$ python3 -q
>>> import numpy as np
>>> from numpy import linalg as LA
>>> np.set_printoptions(precision=1, suppress=True, linewidth=100)
>>> E = np.load("mat.npy")
>>> E
array([[-5.,  5.,  0.],
       [ 5.,  1.,  5.],
       [ 0.,  5.,  0.]])
>>> # equal to its transpose
>>> G = E.T @ E
>>> G
array([[ 50., -20.,  25.],
       [-20.,  51.,   5.],
       [ 25.,   5.,  25.]])
>>> LA.matrix_rank(G)
np.int64(3)
>>> (E @ E.T).shape
(3, 3)
>>> LA.eigvalsh(G)[::-1]
array([75.3, 46.2,  4.5])
>>> LA.svd(E, compute_uv=False) ** 2
array([75.3, 46.2,  4.5])
>>> np.diag(G)
array([50., 51., 25.])
>>> F = np.load("w.npy")
>>> F
array([[0., 0., 0., 0., 0., 0., 0., 2., 2.],
       [0., 0., 0., 0., 0., 0., 0., 1., 0.],
       [0., 0., 0., 0., 0., 0., 0., 0., 3.],
       [0., 0., 0., 0., 0., 0., 0., 1., 3.],
       [0., 0., 0., 0., 0., 0., 0., 1., 2.],
       [0., 0., 0., 0., 0., 0., 0., 3., 3.],
       [0., 0., 0., 0., 0., 0., 0., 0., 1.],
       [2., 1., 0., 1., 1., 3., 0., 0., 0.],
       [2., 0., 3., 3., 2., 3., 1., 0., 0.]])
>>> Uu, sv, vt = LA.svd(F)
>>> np.argmax(sv[:-1] / (sv[1:] + 1e-6)) + 1
np.int64(4)
>>> sv.round(1) + 0
array([6.8, 6.8, 2.3, 2.3, 0. , 0. , 0. , 0. , 0. ])
>>> A2 = Uu[:, :4] @ np.diag(sv[:4]) @ vt[:4]
>>> round(float(np.abs(F - A2).max()), 1)
0.0
>>> LA.matrix_rank(A2)
np.int64(4)
>>> A2.round(1) + 0
array([[0., 0., 0., 0., 0., 0., 0., 2., 2.],
       [0., 0., 0., 0., 0., 0., 0., 1., 0.],
       [0., 0., 0., 0., 0., 0., 0., 0., 3.],
       [0., 0., 0., 0., 0., 0., 0., 1., 3.],
       [0., 0., 0., 0., 0., 0., 0., 1., 2.],
       [0., 0., 0., 0., 0., 0., 0., 3., 3.],
       [0., 0., 0., 0., 0., 0., 0., 0., 1.],
       [2., 1., 0., 1., 1., 3., 0., 0., 0.],
       [2., 0., 3., 3., 2., 3., 1., 0., 0.]])
>>> LA.matrix_rank(F, rtol=0.05)
np.int64(4)
